In [1]: import numpy as np

In [2]: np.set_printoptions(suppress=True, linewidth=200)

In [3]: rnd = lambda a: np.round(a, 2) + 0

In [4]: mat = np.loadtxt("test6.csv", delimiter=",")

In [5]: print(rnd(mat))
[[  0.01  -0.01  -1.99]
 [  2.91  -2.18   0.91]
 [  2.64  -1.98   0.64]
 [  1.73  -1.29  -0.27]
 [ -1.71   1.29  -3.71]
 [ -0.21   0.16  -2.21]
 [  0.82  -0.61  -1.18]
 [  1.    -0.75  -1.  ]
 [ -2.11   1.58  -4.11]
 [  1.97  -1.48  -0.03]
 [  4.75  -3.56   2.75]
 [  1.73  -1.3   -0.27]
 [  0.59  -0.45  -1.41]
 [  2.86  -2.15   0.86]
 [-10.99   8.24 -12.99]
 [ -1.41   1.06  -3.41]
 [  2.12  -1.59   0.12]
 [ -0.27   0.2   -2.27]
 [ -1.16   0.87  -3.16]
 [ -3.28   2.46  -5.28]
 [ -2.69   2.02  -4.69]
 [ -0.38   0.28  -2.38]
 [  7.44  -5.58   5.44]
 [  5.3   -3.98   3.3 ]
 [ -0.68   0.51  -2.68]
 [  4.02  -3.02   2.02]
 [  0.45  -0.34  -1.55]
 [  5.32  -3.99   3.32]
 [ -0.16   0.12  -2.16]
 [ -1.01   0.76  -3.01]
 [  3.07  -2.3    1.07]
 [ -2.34   1.75  -4.34]
 [ -0.3    0.23  -2.3 ]
 [  1.26  -0.94  -0.74]]

In [6]: G = np.cov(mat, rowvar=False)

In [7]: print(rnd(np.corrcoef(mat[:, 1], mat[:, 0])[0, 1]))
-1.0

In [8]: print(rnd(G))
[[10.46 -7.85 10.46]
 [-7.85  5.88 -7.85]
 [10.46 -7.85 10.46]]

In [9]: print(np.argsort(-mat.std(axis=0).round(6), kind="stable"))
[0 2 1]

In [10]: print(rnd(np.linalg.eigvalsh(G)[::-1]))
[26.81  0.    0.  ]

In [11]: vals, vecs = np.linalg.eigh(G)

In [12]: x = np.array([9, 4, 0])

In [13]: print(rnd(vecs * np.abs(vals) @ vecs.T))
[[10.46 -7.85 10.46]
 [-7.85  5.88 -7.85]
 [10.46 -7.85 10.46]]

In [14]: print(rnd(np.abs(G).sum(axis=1).max()), rnd(np.abs(vals).max()))
28.77 26.81

In [15]: print((np.sign(vecs[:, -1].round(6)) == np.sign(vecs[0, -1].round(6))).astype(int))
[1 0 1]

In [16]: print(rnd(np.linalg.eigvalsh(G[1:, 1:])))
[ 0.   16.35]

In [17]: Xs = mat - mat.mean(axis=0)

In [18]: vecs = np.linalg.svd(Xs)[2][:2]

In [19]: B = Xs - Xs @ vecs.T @ vecs

In [20]: print(rnd(np.cov(Xs @ vecs.T, rowvar=False)))
[[26.81  0.  ]
 [ 0.    0.  ]]

In [21]: print(np.linalg.norm(B, axis=1).round(6).argmax())
0

In [22]: print(rnd(B.std(axis=0)))
[0. 0. 0.]

In [23]: x = np.array([9, -4, -7])

In [24]: h1 = np.maximum(mat @ x, 0)

In [25]: print(rnd(mat.T @ h1))
[ 1633.25 -1224.93   381.43]

In [26]: print(rnd(mat * (h1 > 1e-9)[:, None]))
[[ 0.01 -0.01 -1.99]
 [ 2.91 -2.18  0.91]
 [ 2.64 -1.98  0.64]
 [ 1.73 -1.29 -0.27]
 [-1.71  1.29 -3.71]
 [-0.21  0.16 -2.21]
 [ 0.82 -0.61 -1.18]
 [ 1.   -0.75 -1.  ]
 [-2.11  1.58 -4.11]
 [ 1.97 -1.48 -0.03]
 [ 4.75 -3.56  2.75]
 [ 1.73 -1.3  -0.27]
 [ 0.59 -0.45 -1.41]
 [ 2.86 -2.15  0.86]
 [ 0.    0.    0.  ]
 [-1.41  1.06 -3.41]
 [ 2.12 -1.59  0.12]
 [-0.27  0.2  -2.27]
 [-1.16  0.87 -3.16]
 [ 0.    0.    0.  ]
 [-2.69  2.02 -4.69]
 [-0.38  0.28 -2.38]
 [ 7.44 -5.58  5.44]
 [ 5.3  -3.98  3.3 ]
 [-0.68  0.51 -2.68]
 [ 4.02 -3.02  2.02]
 [ 0.45 -0.34 -1.55]
 [ 5.32 -3.99  3.32]
 [-0.16  0.12 -2.16]
 [-1.01  0.76 -3.01]
 [ 3.07 -2.3   1.07]
 [-2.34  1.75 -4.34]
 [-0.3   0.23 -2.3 ]
 [ 1.26 -0.94 -0.74]]

In [27]: print(rnd(np.tanh(mat @ x)))
[ 1.    1.    1.    1.    1.    1.    1.    1.    1.    1.    1.    1.    1.    1.   -1.    1.    1.    1.    1.   -0.98  0.51  1.    1.    1.    1.    1.    1.    1.    1.    1.    1.    0.98  1.
  1.  ]

In [28]: f = np.array([0, 2, 3]) + 0.5

In [29]: E = np.outer(f, f) / (f @ f)

In [30]: print(rnd(E))
[[0.01 0.07 0.09]
 [0.07 0.33 0.47]
 [0.09 0.47 0.65]]

In [31]: W1 = np.array([[3, -2, -3], [-2, -2, 3], [-3, 2, 0]])

In [32]: b = np.array([-2, -3, -3])

In [33]: act = np.maximum(E @ W1 + b, 0)

In [34]: print((act > 0).astype(int))
[[0 0 0]
 [0 0 0]
 [0 0 0]]

In [35]: print(np.linalg.matrix_rank(act))
0

In [36]: cent = np.array([[-2, 0, -1], [-2, -1, 0], [-2, 1, 0]])

In [37]: print(act @ cent)
[[0. 0. 0.]
 [0. 0. 0.]
 [0. 0. 0.]]

In [38]: print(rnd(E @ E))
[[0.01 0.07 0.09]
 [0.07 0.33 0.47]
 [0.09 0.47 0.65]]

In [39]: print(np.allclose(E @ E.T, E.T @ E))
True

In [40]: print(rnd((E + E.T) / 2))
[[0.01 0.07 0.09]
 [0.07 0.33 0.47]
 [0.09 0.47 0.65]]

In [41]: print(rnd(np.linalg.det(E)))
0.0

In [42]: print(rnd(np.linalg.matrix_power(E, 3)))
[[0.01 0.07 0.09]
 [0.07 0.33 0.47]
 [0.09 0.47 0.65]]

In [43]: print(np.allclose(E, E.T))
True

In [44]: Uu, sig, Vh = np.linalg.svd(E)

In [45]: vecs = Vh[:(sig > 1e-8).sum()]

In [46]: rng = np.random.default_rng(731880)

In [47]: x = E[1] + -2 * E[0] + rng.integers(2) * np.eye(3)[1]

In [48]: print(rnd(x))
[0.04 0.2  0.28]

In [49]: print(np.linalg.matrix_rank(np.vstack([E, x])))
1

In [50]: x = np.array([-2, 0, -4])

In [51]: print(rnd(np.linalg.eigvalsh(2 * E - np.eye(3))))
[-1. -1.  1.]

In [52]: print((x - E @ x) @ (E @ x))
0.0

In [53]: K = np.load("out16.npy")

In [54]: print(K)
[[  2.59  20.17   3.41   9.15   2.16]
 [ 20.86  32.93  21.15  24.2   12.54]
 [ 38.7    7.04 -17.81 -11.29  28.9 ]
 [ -1.53 -20.81  20.15  20.61  -3.06]
 [ -6.08  19.64 -14.59   4.83 -25.92]
 [ -2.7   -9.71 -26.36  10.34 -27.94]
 [ -4.94  10.4  -13.82  -0.37  -0.05]
 [-25.27  19.38  15.45 -16.51  21.73]
 [-15.36   5.   -15.8   11.18  -4.08]
 [ -0.37  12.97  -9.25 -11.62  -9.71]
 [-25.07  -3.73  11.33  21.05  -6.19]
 [ 43.62  -1.52  -3.47 -23.07  -3.75]
 [  5.91  14.26   9.95   4.44  12.53]
 [-30.24  24.55 -16.8   17.13  -3.42]]

In [55]: print(rnd(np.kron(np.eye(2, dtype=int), E)))
[[0.01 0.07 0.09 0.   0.   0.  ]
 [0.07 0.33 0.47 0.   0.   0.  ]
 [0.09 0.47 0.65 0.   0.   0.  ]
 [0.   0.   0.   0.01 0.07 0.09]
 [0.   0.   0.   0.07 0.33 0.47]
 [0.   0.   0.   0.09 0.47 0.65]]

In [56]: print(rnd(np.linalg.det(2 * E)), rnd(np.linalg.det(E)))
0.0 0.0

In [57]: print(rnd(np.poly(E)))
[ 1. -1.  0.  0.]

In [58]: print(rnd(np.linalg.eigvals(E).sum().real))
1.0

In [59]: print(np.einsum("ii->", E))
1.0

In [60]: x = np.array([1, -1, 0, 2, -1])

In [61]: target = K @ x

In [62]: print(rnd(target))
[ -1.44  23.79 -19.82  63.56   9.86  55.63 -16.03 -99.4    6.08 -26.87  26.95   2.75 -12.   -17.11]

In [63]: target = target + 0.1 * rng.normal(size=14)

In [64]: print(rnd(target))
[ -1.5   23.8  -19.93  63.45   9.82  55.67 -16.05 -99.53   6.18 -26.83  27.03   2.67 -11.79 -17.09]

In [65]: b, *_ = np.linalg.lstsq(K, target)

In [66]: print(b.round())
[ 1. -1. -0.  2. -1.]

In [67]: print([round(float(np.linalg.norm(np.linalg.solve(K.T @ K + lam * np.eye(5), K.T @ target))), 2) for lam in (0, 1, 10, 100)])
[2.65, 2.65, 2.64, 2.55]

In [68]: print(rnd(b))
[ 1. -1.  0.  2. -1.]

In [69]: cent = K[[1, 3]].astype(float)

In [70]: for _ in range(5):
    ...:     idx = np.linalg.norm(K[:, None] - cent, axis=-1).argmin(axis=1)
    ...:     cent = np.array([K[idx == j].mean(axis=0) for j in range(2)])
    ...: 

In [71]: print(idx)
[0 0 0 1 1 1 1 0 1 1 1 0 0 1]

In [72]: print(np.bincount(idx))
[6 8]

In [73]: print(rnd(cent[1] - cent[0]))
[-25.19 -10.59 -12.92  11.32 -22.4 ]

In [74]: A = np.loadtxt("a.csv", delimiter=",")

In [75]: print(A)
[[-0.05  9.67 -0.23 27.78 19.82]
 [-0.67  9.81 -0.71 29.29 20.57]
 [ 0.42  9.14 -0.7  29.34 18.21]
 [-1.68 12.14  0.64 32.18 19.18]
 [-1.73 11.11 -0.04 30.68 19.78]
 [ 0.82 11.19  0.09 30.71 20.39]
 [-0.66  8.94 -0.19 29.93 19.1 ]
 [ 0.87  8.31  0.82 29.37 20.72]
 [ 3.47  8.55  0.34 29.82 19.98]
 [-0.34  8.45 -0.18 30.22 20.43]
 [-0.59  8.97 -0.2  32.19 20.85]
 [-1.58  8.69 -0.7  29.44 20.63]
 [ 0.26 10.48  0.33 29.93 20.43]
 [ 1.07 10.8  -0.3  30.87 20.11]
 [ 0.3   9.34  0.67 29.81 19.34]
 [ 1.69  9.08 -0.15 31.16 20.06]
 [-0.85 11.01 -2.53 29.58 20.09]
 [-0.35 10.61  0.36 29.46 20.8 ]
 [ 0.03  9.09 -0.48 29.35 20.29]
 [ 0.35 10.49  0.   28.6  18.47]
 [-1.28  9.8   0.21 28.44 21.6 ]
 [-1.04 10.07  0.17 30.12 19.9 ]
 [-0.99  7.95 -1.07 30.26 19.43]
 [-1.24  9.77 -0.56 29.64 20.16]
 [-0.27 12.35  0.16 29.16 19.67]
 [-0.67 10.63  0.31 30.8  20.81]]

In [76]: x = np.array([3, -2, -5, 3, 3])

In [77]: target = A @ x

In [78]: print(rnd(np.linalg.pinv(A) @ A))
[[1. 0. 0. 0. 0.]
 [0. 1. 0. 0. 0.]
 [0. 0. 1. 0. 0.]
 [0. 0. 0. 1. 0.]
 [0. 0. 0. 0. 1.]]

In [79]: print(rnd(np.linalg.lstsq(A, target)[0]))
[ 3. -2. -5.  3.  3.]

In [80]: target = target + 0.05 * rng.normal(size=26)

In [81]: print(rnd(target))
[124.37 131.54 129.11 121.55 124.16 132.99 128.15 132.2  140.98 134.97 140.45 131.64 129.23 136.03 126.35 141.32 137.09 126.66 133.23 121.32 125.58 125.87 135.56 128.86 120.21 129.97]

In [82]: b, *_ = np.linalg.lstsq(A, target)

In [83]: print(b.round())
[ 3. -2. -5.  3.  3.]

In [84]: print(rnd(b))
[ 3.   -2.   -5.    3.01  2.99]

In [85]: print(rnd(A.T @ (target - A @ b)))
[0. 0. 0. 0. 0.]
